$ ipython --no-banner

In [1]: import numpy as np

In [2]: np.set_printoptions(precision=2, suppress=True, linewidth=200)

In [3]: rnd = lambda a: np.round(a, 2) + 0

In [4]: E = np.load("case10.npy")

In [5]: rnd(E)
Out[5]: 
array([[-1.24,  0.34,  0.52,  1.9 ,  1.87],
       [ 0.57, -0.53,  2.31, -1.31,  1.16],
       [-0.95, -2.75, -0.64, -0.2 ,  0.25],
       [-1.72,  1.01, -0.84, -1.9 ,  0.84],
       [ 1.81, -0.09, -1.51, -0.2 ,  1.84]])

In [6]: r0 = np.array([0, 0, -1])

In [7]: rnd(np.cross(E[4, :3], E[3, :3]))
Out[7]: array([1.6 , 4.12, 1.67])

In [8]: rnd(np.array([np.convolve(row, r0, "same") for row in E]))
Out[8]: 
array([[ 0.  ,  1.24, -0.34, -0.52, -1.9 ],
       [ 0.  , -0.57,  0.53, -2.31,  1.31],
       [ 0.  ,  0.95,  2.75,  0.64,  0.2 ],
       [ 0.  ,  1.72, -1.01,  0.84,  1.9 ],
       [ 0.  , -1.81,  0.09,  1.51,  0.2 ]])

In [9]: np.polyval(r0, E[4])
Out[9]: array([-1., -1., -1., -1., -1.])

In [10]: out = np.linalg.inv(E)

In [11]: np.allclose(out, E.T)
Out[11]: False

In [12]: rnd(np.linalg.inv(out))
Out[12]: 
array([[-1.24,  0.34,  0.52,  1.9 ,  1.87],
       [ 0.57, -0.53,  2.31, -1.31,  1.16],
       [-0.95, -2.75, -0.64, -0.2 ,  0.25],
       [-1.72,  1.01, -0.84, -1.9 ,  0.84],
       [ 1.81, -0.09, -1.51, -0.2 ,  1.84]])

In [13]: rnd(np.linalg.det(E) * np.linalg.det(out))
Out[13]: np.float64(1.0)
